In [1]: import numpy as np

In [2]: import numpy.linalg as la

In [3]: np.set_printoptions(precision=2, suppress=True, linewidth=100)

In [4]: feats = np.array([[-2.0, 0.0, 0.0, 0.0, 0.0, 0.0],
   ...:     [0.0, -2.0, 0.0, -3.0, 0.0, -3.0],
   ...:     [0.0, 0.0, -2.0, 0.0, -3.0, 0.0],
   ...:     [0.0, -3.0, 0.0, -2.0, 0.0, -3.0],
   ...:     [0.0, 0.0, -3.0, 0.0, -2.0, 0.0],
   ...:     [0.0, -3.0, 0.0, -3.0, 0.0, -2.0]])

In [5]: feats
Out[5]: 
array([[-2.,  0.,  0.,  0.,  0.,  0.],
       [ 0., -2.,  0., -3.,  0., -3.],
       [ 0.,  0., -2.,  0., -3.,  0.],
       [ 0., -3.,  0., -2.,  0., -3.],
       [ 0.,  0., -3.,  0., -2.,  0.],
       [ 0., -3.,  0., -3.,  0., -2.]])

In [6]: evals, V = la.eigh(feats)

In [7]: x = np.array([-1, 2, 3, -3, -2, -2])

In [8]: x @ feats @ x
Out[8]: np.float64(-2.0)

In [9]: la.eigvalsh(feats[1:, 1:])
Out[9]: array([-8., -5.,  1.,  1.,  1.])

In [10]: np.round(V * np.abs(evals) @ V.T, 2) + 0
Out[10]: 
array([[2.  , 0.  , 0.  , 0.  , 0.  , 0.  ],
       [0.  , 3.33, 0.  , 2.33, 0.  , 2.33],
       [0.  , 0.  , 3.  , 0.  , 2.  , 0.  ],
       [0.  , 2.33, 0.  , 3.33, 0.  , 2.33],
       [0.  , 0.  , 2.  , 0.  , 3.  , 0.  ],
       [0.  , 2.33, 0.  , 2.33, 0.  , 3.33]])

In [11]: O, V = la.qr(feats[:, :1])[0], la.qr(feats[:, 1:])[0]

In [12]: s = la.svd(O.T @ V, compute_uv=False)

In [13]: np.round(la.norm(O @ O.T - V @ V.T, 2), 2)
Out[13]: np.float64(1.0)

In [14]: s.round(2) + 0
Out[14]: array([0.])

In [15]: x = np.array([1, 2, 3, 3, 3, 0])

In [16]: target = feats @ x

In [17]: beta, lr = np.zeros(6), 1 / la.norm(feats, 2) ** 2

In [18]: for i in range(60):
    ...:     beta -= lr * feats.T @ (feats @ beta - target)
    ...:     if i % 10 == 0: print(i, round(la.norm(feats @ beta - target), 2))
    ...: 
0 13.23
10 2.07
20 1.64
30 1.35
40 1.14
50 0.97

In [19]: beta
Out[19]: array([0.98, 1.87, 3.  , 2.48, 3.  , 0.65])

In [20]: O, _ = la.qr(np.array([[-1.1, 0.5, -0.6],
    ...:     [-1.5, 2.4, 0.2],
    ...:     [0.1, 0.1, -0.5],
    ...:     [-0.1, 0.2, -0.7],
    ...:     [0.3, 0.8, -0.3],
    ...:     [0.2, 1.0, -0.1]]))

In [21]: M = O @ O.T

In [22]: M
Out[22]: 
array([[ 0.67,  0.17,  0.16,  0.31, -0.14, -0.22],
       [ 0.17,  0.9 , -0.13, -0.12,  0.04,  0.16],
       [ 0.16, -0.13,  0.22,  0.29,  0.19,  0.11],
       [ 0.31, -0.12,  0.29,  0.4 ,  0.19,  0.08],
       [-0.14,  0.04,  0.19,  0.19,  0.42,  0.39],
       [-0.22,  0.16,  0.11,  0.08,  0.39,  0.39]])

In [23]: U, s, Vt = la.svd(M, full_matrices=False)

In [24]: np.round(U.T @ U, 2) + 0
Out[24]: 
array([[1., 0., 0., 0., 0., 0.],
       [0., 1., 0., 0., 0., 0.],
       [0., 0., 1., 0., 0., 0.],
       [0., 0., 0., 1., 0., 0.],
       [0., 0., 0., 0., 1., 0.],
       [0., 0., 0., 0., 0., 1.]])

In [25]: U.shape, s.shape, Vt.shape
Out[25]: ((6, 6), (6,), (6, 6))

In [26]: s.round(2) + 0
Out[26]: array([1., 1., 1., 0., 0., 0.])

In [27]: np.round(np.sqrt((s ** 2).sum()), 2), round(float(la.norm(M)), 2)
Out[27]: (np.float64(1.73), 1.73)
